$ python -q
>>> import numpy as np
>>> from numpy import linalg as LA
>>> np.set_printoptions(precision=2, suppress=True, linewidth=120)
>>> mat = np.loadtxt("w.csv", delimiter=",")
>>> mat
array([[-1.6, -0.3,  1.7,  0.2,  0.9,  0.9],
       [ 0.7,  0.9,  1.2, -1.5, -0.8,  2. ],
       [-0.5,  0.4, -0.3, -0.2, -0.5,  0.4],
       [ 0.4, -0.5,  0.6,  1.5,  0. , -1.4],
       [-0.5, -0.8,  0. ,  0.1, -0.2,  0. ],
       [ 0.6, -0.4, -0.7, -1.4,  0. ,  1.9],
       [-0.1,  1. , -0.3, -0.6, -0.5,  0.2]])
>>> x0 = np.array([2, -1, 0, 1, 1, -2])
>>> y = mat @ x0
>>> y
array([-3.6, -5.8, -2.9,  5.6, -0.3, -3.6, -2.7])
>>> np.round(LA.solve(mat.T @ mat, mat.T @ y), 2) + 0
array([ 2., -1.,  0.,  1.,  1., -2.])
>>> rng = np.random.default_rng(9707)
>>> y = y + 0.05 * rng.normal(size=7)
>>> y
array([-3.6 , -5.81, -2.87,  5.58, -0.32, -3.54, -2.63])
>>> coef, *_ = LA.lstsq(mat, y)
>>> np.round(mat.T @ (y - mat @ coef), 2) + 0
array([0., 0., 0., 0., 0., 0.])
>>> round(float(LA.norm(y - mat @ coef)), 2)
0.05
>>> LA.svd(mat, compute_uv=False)
array([4.22, 2.8 , 1.84, 1.5 , 0.8 , 0.31])
>>> mat.shape
(7, 6)
>>> np.abs(mat).max()
np.float64(2.0)
>>> mat.sum(axis=1)
array([ 1.8,  2.5, -0.7,  0.6, -1.4,  0. , -0.3])
>>> mat.mean(axis=0)
array([-0.14,  0.04,  0.31, -0.27, -0.16,  0.57])
>>> mat.sum(axis=0)
array([-1. ,  0.3,  2.2, -1.9, -1.1,  4. ])
>>> mat - mat[0]
array([[ 0. ,  0. ,  0. ,  0. ,  0. ,  0. ],
       [ 2.3,  1.2, -0.5, -1.7, -1.7,  1.1],
       [ 1.1,  0.7, -2. , -0.4, -1.4, -0.5],
       [ 2. , -0.2, -1.1,  1.3, -0.9, -2.3],
       [ 1.1, -0.5, -1.7, -0.1, -1.1, -0.9],
       [ 2.2, -0.1, -2.4, -1.6, -0.9,  1. ],
       [ 1.5,  1.3, -2. , -0.8, -1.4, -0.7]])
